>>> import numpy as np
>>> import numpy.linalg as la
>>> np.set_printoptions(suppress=True, linewidth=100)
>>> tidy = lambda a: np.round(a, 2) + 0
>>> J = np.load("test14.npy")
>>> J
array([[ 1, -2,  4, -8],
       [ 1, -1,  1, -1],
       [ 1,  0,  0,  0],
       [ 1,  1,  1,  1],
       [ 1,  2,  4,  8],
       [ 1,  3,  9, 27]])
>>> tidy(la.norm(J, axis=1))
array([ 9.22,  2.  ,  1.  ,  2.  ,  9.22, 28.64])
>>> tidy(la.norm(J, 1)), tidy(la.norm(J, np.inf))
(np.float64(45.0), np.float64(40.0))
>>> J[0] @ J[1]
np.int64(15)
>>> tidy(la.norm(J[0], 1)), tidy(la.norm(J[0], np.inf))
(np.float64(15.0), np.float64(8.0))
>>> tidy(la.norm(J[0] - J[1]))
np.float64(7.68)
>>> tidy(la.norm(J, 2))
np.float64(30.78)
>>> t3 = np.stack([J, -1 * J, J[::-1]])
>>> (t3 @ J.T).shape
(3, 6, 6)
>>> t3.sum(axis=0)
array([[ 1,  3,  9, 27],
       [ 1,  2,  4,  8],
       [ 1,  1,  1,  1],
       [ 1,  0,  0,  0],
       [ 1, -1,  1, -1],
       [ 1, -2,  4, -8]])
>>> rng = np.random.default_rng(5759)
>>> lab = rng.permutation(4)
>>> Y = J[:, lab] * rng.choice([-1, 1], 4)
>>> Y
array([[ 2, -4, -1, -8],
       [ 1, -1, -1, -1],
       [ 0,  0, -1,  0],
       [-1, -1, -1,  1],
       [-2, -4, -1,  8],
       [-3, -9, -1, 27]])
>>> U, _, vt = la.svd(J.T @ Y)
>>> tidy(U @ vt)
array([[ 0.,  0., -1.,  0.],
       [-1.,  0.,  0.,  0.],
       [ 0., -1.,  0.,  0.],
       [ 0.,  0.,  0.,  1.]])
>>> tidy(la.lstsq(J, Y)[0])
array([[ 0.,  0., -1.,  0.],
       [-1.,  0.,  0.,  0.],
       [ 0., -1.,  0.,  0.],
       [ 0.,  0.,  0.,  1.]])
>>> hat = Y @ la.solve(Y.T @ Y, Y.T)
>>> tidy(hat)
array([[ 0.96,  0.13, -0.11, -0.03,  0.09, -0.03],
       [ 0.13,  0.58,  0.41,  0.02, -0.22,  0.09],
       [-0.11,  0.41,  0.46,  0.25,  0.02, -0.03],
       [-0.03,  0.02,  0.25,  0.46,  0.41, -0.11],
       [ 0.09, -0.22,  0.02,  0.41,  0.58,  0.13],
       [-0.03,  0.09, -0.03, -0.11,  0.13,  0.96]])
>>> np.allclose(hat @ hat, hat)
True
>>> tidy(np.diag(hat))
array([0.96, 0.58, 0.46, 0.46, 0.58, 0.96])
>>> tidy((np.eye(6) - hat) @ Y)
array([[0., 0., 0., 0.],
       [0., 0., 0., 0.],
       [0., 0., 0., 0.],
       [0., 0., 0., 0.],
       [0., 0., 0., 0.],
       [0., 0., 0., 0.]])
